>>> import numpy as np
>>> from numpy import linalg as LA
>>> np.set_printoptions(precision=3, suppress=True, linewidth=100)
>>> rd = lambda a: np.round(a, 3) + 0
>>> M = np.load("w.npy")
>>> M
array([[ 0,  0,  1,  4,  4,  5,  4],
       [ 0,  0,  1,  4,  4,  5,  4],
       [-1, -1,  0,  3,  3,  4,  3],
       [-1, -1,  0,  3,  3,  4,  3],
       [-2, -2, -1,  2,  2,  3,  2],
       [ 0,  0,  1,  4,  4,  5,  4],
       [-1, -1,  0,  3,  3,  4,  3],
       [ 0,  0,  1,  4,  4,  5,  4]])
>>> vec = np.array([3, 1, 0, 3, 0, 0, -1])
>>> M @ np.ones(7)
array([18., 18., 11., 11.,  4., 18., 11., 18.])
>>> np.einsum("ij,j->i", M, vec)
array([ 8,  8,  2,  2, -4,  8,  2,  8])
>>> M @ np.eye(7)[0]
array([ 0.,  0., -1., -1., -2.,  0., -1.,  0.])
>>> M * vec
array([[ 0,  0,  0, 12,  0,  0, -4],
       [ 0,  0,  0, 12,  0,  0, -4],
       [-3, -1,  0,  9,  0,  0, -3],
       [-3, -1,  0,  9,  0,  0, -3],
       [-6, -2,  0,  6,  0,  0, -2],
       [ 0,  0,  0, 12,  0,  0, -4],
       [-3, -1,  0,  9,  0,  0, -3],
       [ 0,  0,  0, 12,  0,  0, -4]])
>>> M @ vec
array([ 8,  8,  2,  2, -4,  8,  2,  8])
>>> LA.norm(M @ vec) <= LA.norm(M, 2) * LA.norm(vec) + 1e-9
np.True_
>>> (M * vec).sum(axis=1)
array([ 8,  8,  2,  2, -4,  8,  2,  8])
>>> A = np.loadtxt("test14.csv", delimiter=",")
>>> A
array([[3., 5., 0., 0., 0., 0., 0., 0., 0., 0., 0., 0., 0., 0.],
       [5., 1., 5., 0., 0., 0., 0., 0., 0., 0., 0., 0., 0., 0.],
       [0., 5., 4., 5., 0., 0., 0., 0., 0., 0., 0., 0., 0., 0.],
       [0., 0., 5., 4., 5., 0., 0., 0., 0., 0., 0., 0., 0., 0.],
       [0., 0., 0., 5., 3., 5., 0., 0., 0., 0., 0., 0., 0., 0.],
       [0., 0., 0., 0., 5., 3., 5., 0., 0., 0., 0., 0., 0., 0.],
       [0., 0., 0., 0., 0., 5., 0., 5., 0., 0., 0., 0., 0., 0.],
       [0., 0., 0., 0., 0., 0., 5., 1., 5., 0., 0., 0., 0., 0.],
       [0., 0., 0., 0., 0., 0., 0., 5., 3., 5., 0., 0., 0., 0.],
       [0., 0., 0., 0., 0., 0., 0., 0., 5., 0., 5., 0., 0., 0.],
       [0., 0., 0., 0., 0., 0., 0., 0., 0., 5., 5., 5., 0., 0.],
       [0., 0., 0., 0., 0., 0., 0., 0., 0., 0., 5., 4., 5., 0.],
       [0., 0., 0., 0., 0., 0., 0., 0., 0., 0., 0., 5., 3., 5.],
       [0., 0., 0., 0., 0., 0., 0., 0., 0., 0., 0., 0., 5., 5.]])
>>> w, evecs = LA.eigh(A)
>>> vec = np.array([3, 9, 8, 0, 2, -4, -7, -2, 6, 9, -5, -3, -1, 2])
>>> np.abs(A).sum(axis=1).max(), rd(np.abs(w).max())
(np.float64(15.0), np.float64(12.784))
>>> vec @ A @ vec
np.float64(2180.0)
>>> r0 = np.array([5, -4])
>>> np.cross(A[6, :3], A[10, :3])
array([0., 0., 0.])
>>> np.correlate(A[6], A[10], "full")
array([ 0.,  0.,  0.,  0.,  0.,  0.,  0., 25., 25., 50., 25., 25.,  0.,  0.,  0.,  0.,  0.,  0.,
        0.,  0.,  0.,  0.,  0.,  0.,  0.,  0.,  0.])
>>> out = A / LA.norm(A, axis=1, keepdims=True)
>>> cov = out @ out.T
>>> print(np.argwhere(np.triu(np.abs(cov) > 0.95, 1)))
[]
>>> rd(cov[12])
array([0.   , 0.   , 0.   , 0.   , 0.   , 0.   , 0.   , 0.   , 0.   , 0.   , 0.376, 0.561, 1.   ,
       0.736])
>>> (cov - 2 * np.eye(14)).round(6).argmax(axis=1)
array([ 2,  0,  3,  2,  3,  4,  4,  9,  6,  7, 11, 10, 13, 12])
>>> rd(LA.norm(out, axis=1))
array([1., 1., 1., 1., 1., 1., 1., 1., 1., 1., 1., 1., 1., 1.])
>>> W1 = np.array([[0, 0, 1, 0, -2],
...     [-2, 0, 0, 1, 0],
...     [-2, 2, 1, 2, 2],
...     [0, -1, 2, -1, 1],
...     [2, 0, 2, 0, -2],
...     [2, 1, -2, 2, 0],
...     [-1, 1, 0, 2, -1],
...     [0, -1, 2, 2, -1],
...     [0, -1, 1, 2, 1],
...     [-1, -2, 0, -2, 2],
...     [-1, 2, -1, 1, -2],
...     [2, 1, -2, 0, 2],
...     [2, 2, -1, 2, -1],
...     [2, 2, -2, 1, 1]])
>>> beta = np.array([0, -2, -3, 3, -1])
>>> H = np.maximum(A @ W1 + beta, 0)
>>> LA.matrix_rank(H)
np.int64(5)
>>> rd((H > 0).mean(axis=0))
array([0.429, 0.643, 0.5  , 0.929, 0.357])
>>> H
array([[ 0.,  0.,  0.,  8.,  0.],
       [ 0.,  8.,  7., 14.,  0.],
       [ 0.,  1., 11., 11., 12.],
       [ 0.,  4., 20.,  9.,  3.],
       [16.,  0.,  3.,  8.,  0.],
       [11.,  6.,  1., 19.,  0.],
       [10.,  0.,  0., 23.,  0.],
       [ 0.,  0.,  4., 25.,  0.],
       [ 0.,  0., 10.,  9.,  7.],
       [ 0.,  3.,  0., 18.,  0.],
       [ 0.,  3.,  0.,  0.,  9.],
       [13., 22.,  0., 18.,  0.],
       [26., 19.,  0., 14., 11.],
       [20., 18.,  0., 18.,  0.]])
>>> cent = np.array([[1, 2], [0, 1], [2, -2], [0, 0], [-2, 2]])
>>> print(W1 @ cent)
[[ 6 -6]
 [-2 -4]
 [-4  0]
 [ 2 -3]
 [10 -4]
 [-2  9]
 [ 1 -3]
 [ 6 -7]
 [ 0 -1]
 [-5  0]
 [ 1 -2]
 [-6 13]
 [ 2  6]
 [-4 12]]
>>> (H @ cent).round(6).argmax(axis=1)
array([0, 0, 1, 0, 1, 1, 1, 0, 0, 1, 1, 1, 1, 1])
>>> H @ cent
array([[  0.,   0.],
       [ 14.,  -6.],
       [ -2.,   3.],
       [ 34., -30.],
       [ 22.,  26.],
       [ 13.,  26.],
       [ 10.,  20.],
       [  8.,  -8.],
       [  6.,  -6.],
       [  0.,   3.],
       [-18.,  21.],
       [ 13.,  48.],
       [  4.,  93.],
       [ 20.,  58.]])
>>> m1 = np.load("a.npy")
>>> m1
array([[-0.7, -2. , -5. ,  3. ,  1. ,  4. ,  5. ,  2. , -1. , -1. ],
       [-4. ,  3.3, -1. , -3. ,  2. ,  2. , -5. ,  2. ,  5. , -1. ],
       [-5. ,  2. , -4.7, -1. ,  2. ,  5. ,  0. ,  3. ,  0. ,  3. ],
       [-2. ,  5. ,  5. , -2.7,  4. ,  1. , -2. , -3. ,  4. , -2. ],
       [-2. , -2. ,  4. ,  3. , -1.7,  2. , -3. , -3. , -4. ,  2. ],
       [ 4. ,  3. ,  4. , -5. , -5. , -4.7,  1. ,  5. , -3. ,  4. ],
       [ 3. , -2. ,  3. ,  2. ,  3. ,  2. , -0.7, -2. ,  2. , -3. ],
       [ 4. ,  2. , -5. , -2. , -1. , -3. , -1. ,  1.3, -4. ,  0. ],
       [-2. , -2. ,  0. ,  0. ,  2. , -5. ,  2. ,  3. , -1.7, -1. ],
       [-1. , -2. , -5. ,  3. ,  1. ,  4. ,  5. ,  2. , -1. , -0.7]])
>>> r0 = np.array([5, 3, 5, 5, 9, 3, 9, 5, 4, 0])
>>> out = m1 + np.outer(r0, np.eye(10)[7])
>>> print(LA.matrix_rank(out - m1))
1
>>> out
array([[-0.7, -2. , -5. ,  3. ,  1. ,  4. ,  5. ,  7. , -1. , -1. ],
       [-4. ,  3.3, -1. , -3. ,  2. ,  2. , -5. ,  5. ,  5. , -1. ],
       [-5. ,  2. , -4.7, -1. ,  2. ,  5. ,  0. ,  8. ,  0. ,  3. ],
       [-2. ,  5. ,  5. , -2.7,  4. ,  1. , -2. ,  2. ,  4. , -2. ],
       [-2. , -2. ,  4. ,  3. , -1.7,  2. , -3. ,  6. , -4. ,  2. ],
       [ 4. ,  3. ,  4. , -5. , -5. , -4.7,  1. ,  8. , -3. ,  4. ],
       [ 3. , -2. ,  3. ,  2. ,  3. ,  2. , -0.7,  7. ,  2. , -3. ],
       [ 4. ,  2. , -5. , -2. , -1. , -3. , -1. ,  6.3, -4. ,  0. ],
       [-2. , -2. ,  0. ,  0. ,  2. , -5. ,  2. ,  7. , -1.7, -1. ],
       [-1. , -2. , -5. ,  3. ,  1. ,  4. ,  5. ,  2. , -1. , -0.7]])
>>> print(LA.matrix_rank(LA.inv(out) - LA.inv(m1), tol=1e-8))
1
>>> rng = np.random.default_rng(8)
>>> W0 = (rng.random((10, 10)) < 0.3) + np.eye(10)
>>> W0 /= W0.sum(axis=1, keepdims=True)
>>> rd(W0)
array([[0.5  , 0.   , 0.   , 0.   , 0.   , 0.   , 0.   , 0.   , 0.5  , 0.   ],
       [0.167, 0.333, 0.167, 0.167, 0.   , 0.   , 0.167, 0.   , 0.   , 0.   ],
       [0.   , 0.2  , 0.2  , 0.2  , 0.2  , 0.2  , 0.   , 0.   , 0.   , 0.   ],
       [0.   , 0.2  , 0.2  , 0.2  , 0.2  , 0.   , 0.   , 0.   , 0.   , 0.2  ],
       [0.   , 0.   , 0.   , 0.333, 0.333, 0.   , 0.   , 0.   , 0.   , 0.333],
       [0.   , 0.   , 0.   , 0.   , 0.25 , 0.25 , 0.25 , 0.   , 0.   , 0.25 ],
       [0.2  , 0.2  , 0.   , 0.   , 0.   , 0.2  , 0.2  , 0.   , 0.2  , 0.   ],
       [0.   , 0.   , 0.   , 0.2  , 0.2  , 0.2  , 0.   , 0.4  , 0.   , 0.   ],
       [0.   , 0.   , 0.   , 0.   , 0.   , 0.   , 0.333, 0.   , 0.667, 0.   ],
       [0.   , 0.25 , 0.   , 0.   , 0.   , 0.   , 0.   , 0.   , 0.25 , 0.5  ]])
>>> vec = np.array([-3, -2, -2, -1, -3, 0, 2, 1, 3, 1])
>>> y = W0 @ vec
>>> rd(y)
array([ 0.   , -1.333, -1.6  , -1.4  , -1.   ,  0.   ,  0.   , -0.4  ,  2.667,  0.75 ])
>>> print(rd(LA.solve(W0, y + W0[:, 9])))
[-3. -2. -2. -1. -3.  0.  2.  1.  3.  2.]
>>> print(rd(LA.solve(W0, W0[:, 0])))
[1. 0. 0. 0. 0. 0. 0. 0. 0. 0.]
>>> rd(LA.solve(W0, -3 * y))
array([ 9.,  6.,  6.,  3.,  9.,  0., -6., -3., -9., -3.])
>>> out = LA.inv(W0)
>>> rd(LA.det(W0) * out)
array([[0., 0., 0., 0., 0., 0., 0., 0., 0., 0.],
       [0., 0., 0., 0., 0., 0., 0., 0., 0., 0.],
       [0., 0., 0., 0., 0., 0., 0., 0., 0., 0.],
       [0., 0., 0., 0., 0., 0., 0., 0., 0., 0.],
       [0., 0., 0., 0., 0., 0., 0., 0., 0., 0.],
       [0., 0., 0., 0., 0., 0., 0., 0., 0., 0.],
       [0., 0., 0., 0., 0., 0., 0., 0., 0., 0.],
       [0., 0., 0., 0., 0., 0., 0., 0., 0., 0.],
       [0., 0., 0., 0., 0., 0., 0., 0., 0., 0.],
       [0., 0., 0., 0., 0., 0., 0., 0., 0., 0.]])
>>> rd(W0 @ out)
array([[1., 0., 0., 0., 0., 0., 0., 0., 0., 0.],
       [0., 1., 0., 0., 0., 0., 0., 0., 0., 0.],
       [0., 0., 1., 0., 0., 0., 0., 0., 0., 0.],
       [0., 0., 0., 1., 0., 0., 0., 0., 0., 0.],
       [0., 0., 0., 0., 1., 0., 0., 0., 0., 0.],
       [0., 0., 0., 0., 0., 1., 0., 0., 0., 0.],
       [0., 0., 0., 0., 0., 0., 1., 0., 0., 0.],
       [0., 0., 0., 0., 0., 0., 0., 1., 0., 0.],
       [0., 0., 0., 0., 0., 0., 0., 0., 1., 0.],
       [0., 0., 0., 0., 0., 0., 0., 0., 0., 1.]])
>>> rd(np.trace(W0))
np.float64(3.583)
>>> rd((W0 - W0.T) / 2)
array([[ 0.   , -0.083,  0.   ,  0.   ,  0.   ,  0.   , -0.1  ,  0.   ,  0.25 ,  0.   ],
       [ 0.083,  0.   , -0.017, -0.017,  0.   ,  0.   , -0.017,  0.   ,  0.   , -0.125],
       [ 0.   ,  0.017,  0.   ,  0.   ,  0.1  ,  0.1  ,  0.   ,  0.   ,  0.   ,  0.   ],
       [ 0.   ,  0.017,  0.   ,  0.   , -0.067,  0.   ,  0.   , -0.1  ,  0.   ,  0.1  ],
       [ 0.   ,  0.   , -0.1  ,  0.067,  0.   , -0.125,  0.   , -0.1  ,  0.   ,  0.167],
       [ 0.   ,  0.   , -0.1  ,  0.   ,  0.125,  0.   ,  0.025, -0.1  ,  0.   ,  0.125],
       [ 0.1  ,  0.017,  0.   ,  0.   ,  0.   , -0.025,  0.   ,  0.   , -0.067,  0.   ],
       [ 0.   ,  0.   ,  0.   ,  0.1  ,  0.1  ,  0.1  ,  0.   ,  0.   ,  0.   ,  0.   ],
       [-0.25 ,  0.   ,  0.   ,  0.   ,  0.   ,  0.   ,  0.067,  0.   ,  0.   , -0.125],
       [ 0.   ,  0.125,  0.   , -0.1  , -0.167, -0.125,  0.   ,  0.   ,  0.125,  0.   ]])
>>> rd(LA.det(W0))
np.float64(0.0)
>>> np.allclose(W0, W0.T)
False
>>> rd(np.abs(LA.eigvals(W0)).max())
np.float64(1.0)
>>> r0, g = W0[5], W0[1]
>>> rd(r0 @ g)
np.float64(0.042)
>>> r0 @ r0
np.float64(0.25)
>>> pr = (r0 @ g) / (r0 @ r0) * r0
>>> print(rd(LA.norm(r0 + g) ** 2 + LA.norm(r0 - g) ** 2))
0.944
>>> rd(pr)
array([0.   , 0.   , 0.   , 0.   , 0.042, 0.042, 0.042, 0.   , 0.   , 0.042])
>>> LA.matrix_rank(np.outer(r0, g))
np.int64(1)
>>> rd(g - pr)
array([ 0.167,  0.333,  0.167,  0.167, -0.042, -0.042,  0.125,  0.   ,  0.   , -0.042])
